>>> import numpy as np
>>> from numpy import linalg as LA
>>> np.set_printoptions(precision=3, suppress=True, linewidth=100, sign=" ")
>>> def rnd(a):
...     return np.round(a, 3) + 0
... 
>>> mat = np.loadtxt("w.csv", delimiter=",")
>>> mat
array([[-1., -1., -1., -1., -1., -1.],
       [-1., -2., -2., -2., -2., -2.],
       [-1., -2., -3., -3., -3., -3.],
       [-1., -2., -3., -4., -4., -4.],
       [-1., -2., -3., -4., -5., -5.],
       [-1., -2., -3., -4., -5., -6.]])
>>> rng = np.random.default_rng(464)
>>> other = mat + rng.integers(-2, 3, (6, 1)) @ rng.integers(-2, 3, (1, 6))
>>> other
array([[-5.,  3.,  1.,  3.,  1., -1.],
       [-1., -2., -2., -2., -2., -2.],
       [-3.,  0., -2., -1., -2., -3.],
       [-1., -2., -3., -4., -4., -4.],
       [-1., -2., -3., -4., -5., -5.],
       [ 3., -6., -5., -8., -7., -6.]])
>>> LA.matrix_rank(other - mat, tol=1e-8)
np.int64(1)
>>> np.abs(other - mat).sum(axis=1)
array([ 16.,   0.,   8.,   0.,   0.,  16.])
>>> other - mat
array([[-4.,  4.,  2.,  4.,  2.,  0.],
       [ 0.,  0.,  0.,  0.,  0.,  0.],
       [-2.,  2.,  1.,  2.,  1.,  0.],
       [ 0.,  0.,  0.,  0.,  0.,  0.],
       [ 0.,  0.,  0.,  0.,  0.,  0.],
       [ 4., -4., -2., -4., -2.,  0.]])
>>> np.allclose(other, other.T)
False
>>> other.inv()
Traceback (most recent call last):
  File "<python-input-13>", line 1, in <module>
    other.inv()
    ^^^^^^^^^
AttributeError: 'numpy.ndarray' object has no attribute 'inv'
>>> (other - other.T) / 2
array([[ 0. ,  2. ,  2. ,  2. ,  1. , -2. ],
       [-2. ,  0. , -1. ,  0. ,  0. ,  2. ],
       [-2. ,  1. ,  0. ,  1. ,  0.5,  1. ],
       [-2. ,  0. , -1. ,  0. ,  0. ,  2. ],
       [-1. ,  0. , -0.5,  0. ,  0. ,  1. ],
       [ 2. , -2. , -1. , -2. , -1. ,  0. ]])
>>> rnd(LA.det(other))
np.float64(13.0)
>>> vals, evecs = LA.eigh(mat)
>>> x = np.array([-7, -5, -9, 5, 1, -8])
>>> rnd(LA.eigvalsh(mat[1:, 1:]))
array([-16.916,  -1.788,  -0.651,  -0.37 ,  -0.275])
>>> rnd(evecs * np.abs(vals) @ evecs.T)
array([[ 1.,  1.,  1.,  1.,  1.,  1.],
       [ 1.,  2.,  2.,  2.,  2.,  2.],
       [ 1.,  2.,  3.,  3.,  3.,  3.],
       [ 1.,  2.,  3.,  4.,  4.,  4.],
       [ 1.,  2.,  3.,  4.,  5.,  5.],
       [ 1.,  2.,  3.,  4.,  5.,  6.]])
>>> x @ mat @ x
np.float64(-1023.0)
>>> rnd(x @ mat @ x / (x @ x)), rnd(vals[0]), rnd(vals[-1])
(np.float64(-4.176), np.float64(-17.207), np.float64(-0.265))
>>> other = mat / np.sqrt((mat ** 2).mean(axis=1, keepdims=True))
>>> rnd(other[3])
array([-0.311, -0.622, -0.933, -1.244, -1.244, -1.244])
>>> rnd(LA.norm(other, axis=1))
array([ 2.449,  2.449,  2.449,  2.449,  2.449,  2.449])
>>> J = np.load("m.npy")
>>> J
array([[ -6.506,  -2.579,   0.775,   7.202, -14.518, -19.195, -14.254,   4.892,  -3.896,   8.135],
       [  5.01 ,   1.755,  -0.66 ,  -5.55 ,  10.832,  14.438,  10.787,  -3.602,   2.883,  -5.834],
       [  7.251,   2.663,  -0.793,  -7.941,  16.022,  21.643,  16.203,  -5.327,   4.469,  -8.955],
       [  6.348,   2.39 ,  -0.866,  -7.124,  14.392,  19.264,  14.209,  -4.787,   4.132,  -7.873],
       [  6.977,   2.716,  -0.758,  -7.916,  16.118,  21.573,  16.044,  -5.507,   4.317,  -8.969],
       [ -5.615,  -2.03 ,   0.811,   6.282, -12.571, -16.7  , -12.632,   4.274,  -3.485,   7.033],
       [  0.043,  -0.046,  -0.19 ,   0.168,   0.059,  -0.042,  -0.019,   0.069,  -0.158,  -0.001],
       [ -0.762,  -0.34 ,   0.133,   0.967,  -1.791,  -2.282,  -1.792,   0.601,  -0.442,   1.077],
       [ -4.142,  -1.468,   0.638,   4.666,  -8.957, -12.072,  -9.009,   2.969,  -2.502,   5.041],
       [ -3.319,  -1.242,   0.371,   3.592,  -7.316,  -9.635,  -7.198,   2.37 ,  -2.27 ,   4.048],
       [ -7.18 ,  -2.635,   0.85 ,   8.059, -16.158, -21.686, -16.21 ,   5.516,  -4.561,   9.043],
       [ -4.82 ,  -1.864,   0.583,   5.347, -10.944, -14.345, -10.653,   3.632,  -3.015,   5.987],
       [ -7.094,  -2.611,   0.889,   7.909, -16.046, -21.738, -16.181,   5.495,  -4.58 ,   8.7  ]])
>>> np.argsort(-LA.norm(J, axis=0).round(6), kind="stable")[:3]
array([ 5,  4,  6])
>>> LA.cond(J) > 100
np.True_
>>> x = np.array([-1, -6, -4, -4, -3, 4, -4, 6, 4, 7])
>>> np.sign((J @ x).round(6))
array([ 1., -1., -1., -1., -1.,  1., -1.,  1.,  1.,  1.,  1.,  1.,  1.])
>>> x @ J
Traceback (most recent call last):
  File "<python-input-31>", line 1, in <module>
    x @ J
    ~~^~~
ValueError: matmul: Input operand 1 has a mismatch in its core dimension 0, with gufunc signature (n?,k),(k,m?)->(n?,m?) (size 13 is different from 10)
>>> (J @ x).argmax()
np.int64(10)
>>> Uu, sigma, Vh = LA.svd(J)
>>> np.argmax(sigma[:-1] / (sigma[1:] + 1e-6)) + 1
np.int64(1)
>>> other = Uu[:, :1] @ np.diag(sigma[:1]) @ Vh[:1]
>>> LA.matrix_rank(J, rtol=0.05)
np.int64(1)
>>> gram = J.T @ J
>>> rnd(np.trace(gram)), rnd((J ** 2).sum())
(np.float64(9447.019), np.float64(9447.019))
>>> rnd(LA.eigvalsh(gram)[::-1])
array([ 9446.027,     0.302,     0.225,     0.168,     0.106,     0.082,     0.064,     0.03 ,
           0.01 ,     0.006])
>>> Uu, sigma, Vh = LA.svd(J, full_matrices=False)
>>> rnd(sigma)
array([ 97.191,   0.549,   0.474,   0.41 ,   0.326,   0.286,   0.252,   0.172,   0.1  ,   0.08 ])
>>> rnd(np.abs(Vh[0]))
array([ 0.204,  0.076,  0.025,  0.228,  0.458,  0.613,  0.457,  0.154,  0.128,  0.254])
>>> rnd(sigma / sigma[0])
array([ 1.   ,  0.006,  0.005,  0.004,  0.003,  0.003,  0.003,  0.002,  0.001,  0.001])
>>> rnd(np.sqrt((sigma ** 2).sum())), rnd(LA.norm(J))
(np.float64(97.196), np.float64(97.196))
>>> rnd(np.cumsum(sigma ** 2) / np.sum(sigma ** 2))
array([ 1.,  1.,  1.,  1.,  1.,  1.,  1.,  1.,  1.,  1.])
>>> (sigma > 1e-8).sum()
np.int64(10)
>>> A = np.load("x.npy")
>>> A
array([[ -3,  -3,  -3,  -3,  -3,  -3,  -3,  -3,  -3,  -3,  -3,  -3,  -3,  -3,  -3],
       [ -3,  -6,  -6,  -6,  -6,  -6,  -6,  -6,  -6,  -6,  -6,  -6,  -6,  -6,  -6],
       [ -3,  -6,  -9,  -9,  -9,  -9,  -9,  -9,  -9,  -9,  -9,  -9,  -9,  -9,  -9],
       [ -3,  -6,  -9, -12, -12, -12, -12, -12, -12, -12, -12, -12, -12, -12, -12],
       [ -3,  -6,  -9, -12, -15, -15, -15, -15, -15, -15, -15, -15, -15, -15, -15],
       [ -3,  -6,  -9, -12, -15, -18, -18, -18, -18, -18, -18, -18, -18, -18, -18],
       [ -3,  -6,  -9, -12, -15, -18, -21, -21, -21, -21, -21, -21, -21, -21, -21],
       [ -3,  -6,  -9, -12, -15, -18, -21, -24, -24, -24, -24, -24, -24, -24, -24],
       [ -3,  -6,  -9, -12, -15, -18, -21, -24, -27, -27, -27, -27, -27, -27, -27],
       [ -3,  -6,  -9, -12, -15, -18, -21, -24, -27, -30, -30, -30, -30, -30, -30],
       [ -3,  -6,  -9, -12, -15, -18, -21, -24, -27, -30, -33, -33, -33, -33, -33],
       [ -3,  -6,  -9, -12, -15, -18, -21, -24, -27, -30, -33, -36, -36, -36, -36],
       [ -3,  -6,  -9, -12, -15, -18, -21, -24, -27, -30, -33, -36, -39, -39, -39],
       [ -3,  -6,  -9, -12, -15, -18, -21, -24, -27, -30, -33, -36, -39, -42, -42],
       [ -3,  -6,  -9, -12, -15, -18, -21, -24, -27, -30, -33, -36, -39, -42, -45]])
>>> np.allclose(A, A.T)
True
>>> assert A == A.T
Traceback (most recent call last):
  File "<python-input-50>", line 1, in <module>
    assert A == A.T
           ^^^^^^^^
ValueError: The truth value of an array with more than one element is ambiguous. Use a.any() or a.all()
>>> LA.determinant(A)
Traceback (most recent call last):
  File "<python-input-51>", line 1, in <module>
    LA.determinant(A)
    ^^^^^^^^^^^^^^
AttributeError: module 'numpy.linalg' has no attribute 'determinant'
>>> np.trace(A)
np.int64(-360)
>>> np.allclose(A @ A.T, A.T @ A)
True
>>> try:
...     LA.cholesky(mat)
... except LA.LinAlgError as e:
...     print(repr(e))
... 
LinAlgError('Matrix is not positive definite')
>>> [round(float(LA.det(mat[:i, :i])), 2) + 0 for i in range(1, 7)]
[-1.0, 1.0, -1.0, 1.0, -1.0, 1.0]
>>> gram = A.T @ A
>>> np.trace(gram), (A ** 2).sum()
(np.int64(86760), np.int64(86760))
>>> np.diag(gram)
array([   135,    513,   1098,   1854,   2745,   3735,   4788,   5868,   6939,   7965,   8910,
         9738,  10413,  10899,  11160])
>>> np.allclose(gram, gram.T)
True
